>>> import numpy as np
>>> np.set_printoptions(suppress=True, linewidth=140)
>>> arr = np.load("mat.npy")
>>> arr
array([[1, 3, 1, 3, 1, 3],
       [1, 3, 1, 3, 1, 3],
       [0, 0, 0, 0, 0, 0],
       [1, 3, 1, 3, 1, 3],
       [1, 3, 1, 3, 1, 3],
       [0, 0, 0, 0, 0, 0]])
>>> np.round(np.linalg.norm(arr, 2) / np.linalg.norm(arr), 1)
np.float64(1.0)
>>> np.argsort(-np.linalg.norm(arr, axis=0).round(6), kind="stable")[:3]
array([1, 3, 5])
>>> np.round(np.linalg.svd(arr, compute_uv=False), 1) + 0
array([11.,  0.,  0.,  0.,  0.,  0.])
>>> round(np.linalg.norm(arr), 1)
np.float64(11.0)
>>> np.abs(arr).max()
np.int64(3)
>>> print(arr - arr[0])
[[ 0  0  0  0  0  0]
 [ 0  0  0  0  0  0]
 [-1 -3 -1 -3 -1 -3]
 [ 0  0  0  0  0  0]
 [ 0  0  0  0  0  0]
 [-1 -3 -1 -3 -1 -3]]
>>> np.count_nonzero(arr)
np.int64(24)
>>> feats = np.loadtxt("block1.csv", delimiter=",")
>>> feats
array([[-3., -3., -3.],
       [-3., -6., -6.],
       [-3., -6., -9.]])
>>> # equal to its transpose
>>> vals, vecs = np.linalg.eig(feats)
>>> np.round(np.sort(np.linalg.eigvals(feats.T)), 1)
array([-15.1,  -1.9,  -0.9])
>>> np.round(np.sort(np.linalg.eigvals(feats @ feats)), 1)
array([  0.9,   3.7, 229.4])
>>> M = np.loadtxt("run1.csv", delimiter=",")
>>> print(M)
[[ 1.  0.  0.  0.  0.]
 [ 0.  1.  0.  0.  0.]
 [-2.  1.  1.  0.  0.]
 [ 1.  1.  3.  1.  0.]
 [-3.  3. -3. -3.  1.]]
>>> # triangular
>>> Q, Rm = np.linalg.qr(M)
>>> print(Q.shape, Rm.shape)
(5, 5) (5, 5)
>>> round(float(abs(Rm[0, 0])), 1), np.round(np.linalg.norm(M[:, 0]), 1)
(3.9, np.float64(3.9))
>>> Rm.round(1)
array([[-3.9,  2.6, -2.6, -2.6,  0.8],
       [ 0. , -2.3, -0.7,  0.6, -0.4],
       [ 0. ,  0. , -3.4, -1.7,  0.4],
       [ 0. ,  0. ,  0. ,  0.4, -0.2],
       [ 0. ,  0. ,  0. ,  0. , -0.1]])
>>> print(np.round(np.trace(Q @ Q.T), 1))
5.0
>>> np.round(Q.T @ Q, 1) + 0
array([[1., 0., 0., 0., 0.],
       [0., 1., 0., 0., 0.],
       [0., 0., 1., 0., 0.],
       [0., 0., 0., 1., 0.],
       [0., 0., 0., 0., 1.]])
>>> np.round(Q @ Rm, 1) + 0
array([[ 1.,  0.,  0.,  0.,  0.],
       [ 0.,  1.,  0.,  0.,  0.],
       [-2.,  1.,  1.,  0.,  0.],
       [ 1.,  1.,  3.,  1.,  0.],
       [-3.,  3., -3., -3.,  1.]])
>>> Q.round(1) + 0
array([[-0.3, -0.3,  0.3, -0.2,  0.9],
       [ 0. , -0.4,  0.1,  0.9,  0. ],
       [ 0.5,  0.1, -0.7,  0.1,  0.4],
       [-0.3, -0.7, -0.5, -0.3, -0.2],
       [ 0.8, -0.4,  0.4, -0.2, -0.1]])
>>> ang = np.radians(120)
>>> Rm = np.eye(5)
>>> Rm[0, 0] = Rm[3, 3] = np.cos(ang)
>>> Rm[0, 3], Rm[3, 0] = -np.sin(ang), np.sin(ang)
>>> Rm.round(1)
array([[-0.5,  0. ,  0. , -0.9,  0. ],
       [ 0. ,  1. ,  0. ,  0. ,  0. ],
       [ 0. ,  0. ,  1. ,  0. ,  0. ],
       [ 0.9,  0. ,  0. , -0.5,  0. ],
       [ 0. ,  0. ,  0. ,  0. ,  1. ]])
>>> M2 = M @ Rm.T
>>> print(np.round(np.linalg.svd(M, compute_uv=False), 1), np.round(np.linalg.svd(M2, compute_uv=False), 1))
[6.6 3.3 1.7 0.4 0.1] [6.6 3.3 1.7 0.4 0.1]
>>> np.round(np.abs(M2 - M).max(axis=0), 1)
array([7.1, 0. , 0. , 1.9, 0. ])
>>> M2.round(1)
array([[-0.5,  0. ,  0. ,  0.9,  0. ],
       [ 0. ,  1. ,  0. ,  0. ,  0. ],
       [ 1. ,  1. ,  1. , -1.7,  0. ],
       [-1.4,  1. ,  3. ,  0.4,  0. ],
       [ 4.1,  3. , -3. , -1.1,  1. ]])
>>> M2 = np.array([[0, -2], [0, 0]])
>>> data = M2 - M2.T
>>> data
array([[ 0, -2],
       [ 2,  0]])
>>> Q, Rm = np.linalg.qr(data)
>>> np.allclose(Rm.T @ Rm, data.T @ data)
True
>>> Q
array([[ 0., -1.],
       [-1.,  0.]])
>>> np.trace(Q @ Q.T)
np.float64(2.0)
>>> Q.shape, Rm.shape
((2, 2), (2, 2))
>>> Q.T @ Q
array([[1., 0.],
       [0., 1.]])
>>> np.abs(np.diag(Rm))
array([2., 2.])
>>> M2 = np.array([[3, -2, -3], [-3, -2, 1]])
>>> np.linalg.matrix_rank(data @ M2)
np.int64(2)
>>> data @ M2
array([[ 6,  4, -2],
       [ 6, -4, -6]])
>>> print(np.einsum("ik,kj->ij", data, M2))
[[ 6  4 -2]
 [ 6 -4 -6]]
>>> np.linalg.matrix_rank(np.vstack([data, M2.T]))
np.int64(2)
>>> np.vstack([data, M2.T]).shape
(5, 2)
>>> x0 = np.array([-1, 0])
>>> target = data @ x0
>>> coef, lr = np.zeros(2), 1 / np.linalg.norm(data, 2) ** 2
>>> for i in range(4):
...     coef -= lr * data.T @ (data @ coef - target)
...     if i % 1 == 0: print(i, round(np.linalg.norm(data @ coef - target), 1))
... 
0 0.0
1 0.0
2 0.0
3 0.0
>>> coef
array([-1.,  0.])
>>> E = np.array([[3, 3, 3], [3, 6, 6], [3, 6, 9]])
>>> r0, v = E[1], E[2]
>>> r0 @ r0
np.int64(81)
>>> r0 @ v
np.int64(99)
>>> pr = (r0 @ v) / (r0 @ r0) * r0
>>> np.round(v - pr, 1)
array([-0.7, -1.3,  1.7])
>>> round(float(np.linalg.norm(r0 + v) ** 2 + np.linalg.norm(r0 - v) ** 2), 1)
414.0
>>> round(float((v - pr) @ r0), 1)
-0.0
>>> M2 = np.linalg.inv(E)
>>> np.round(np.linalg.slogdet(E)[0], 1)
np.float64(1.0)
>>> np.round(E @ M2, 1) + 0
array([[1., 0., 0.],
       [0., 1., 0.],
       [0., 0., 1.]])
>>> M2.round(1) + 0
array([[ 0.7, -0.3,  0. ],
       [-0.3,  0.7, -0.3],
       [ 0. , -0.3,  0.3]])
>>> np.round(np.linalg.inv(M2), 1)
array([[3., 3., 3.],
       [3., 6., 6.],
       [3., 6., 9.]])
>>> np.allclose(M2, E.T)
False
>>> round(np.linalg.cond(E), 1)
np.float64(16.4)
>>> W0 = np.load("w.npy")
>>> W0
array([[  9.,  -8.,   1.,   1.],
       [ 12., -13.,   2.,   2.],
       [ 12., -12.,   0.,   3.],
       [ 12., -12.,   2.,   1.]])
>>> P = np.triu(np.array([[0, -3, -2, -2, 0],
...     [-2, 3, 1, 2, 3],
...     [-1, 1, -2, -1, 3],
...     [2, 3, 2, -3, 3],
...     [0, 0, -3, -2, -2]]), 1) + np.eye(5)
>>> M2 = P @ M @ np.linalg.inv(P)
>>> round(np.linalg.det(M2), 1)
np.float64(1.0)
>>> np.round(np.poly(M2), 1)
array([  1.,  -5.,  10., -10.,   5.,  -1.])
>>> P @ M - M @ P
array([[  2.,  -4.,  -6.,   0.,   0.],
       [ -9.,  12.,  -3.,  -9.,   0.],
       [-10.,   2., -17., -15.,  -3.],
       [ -9.,  12.,  -8.,  -6., -12.],
       [  0.,  -9.,  -9., -15.,   9.]])
>>> np.linalg.matrix_rank(M2)
np.int64(5)
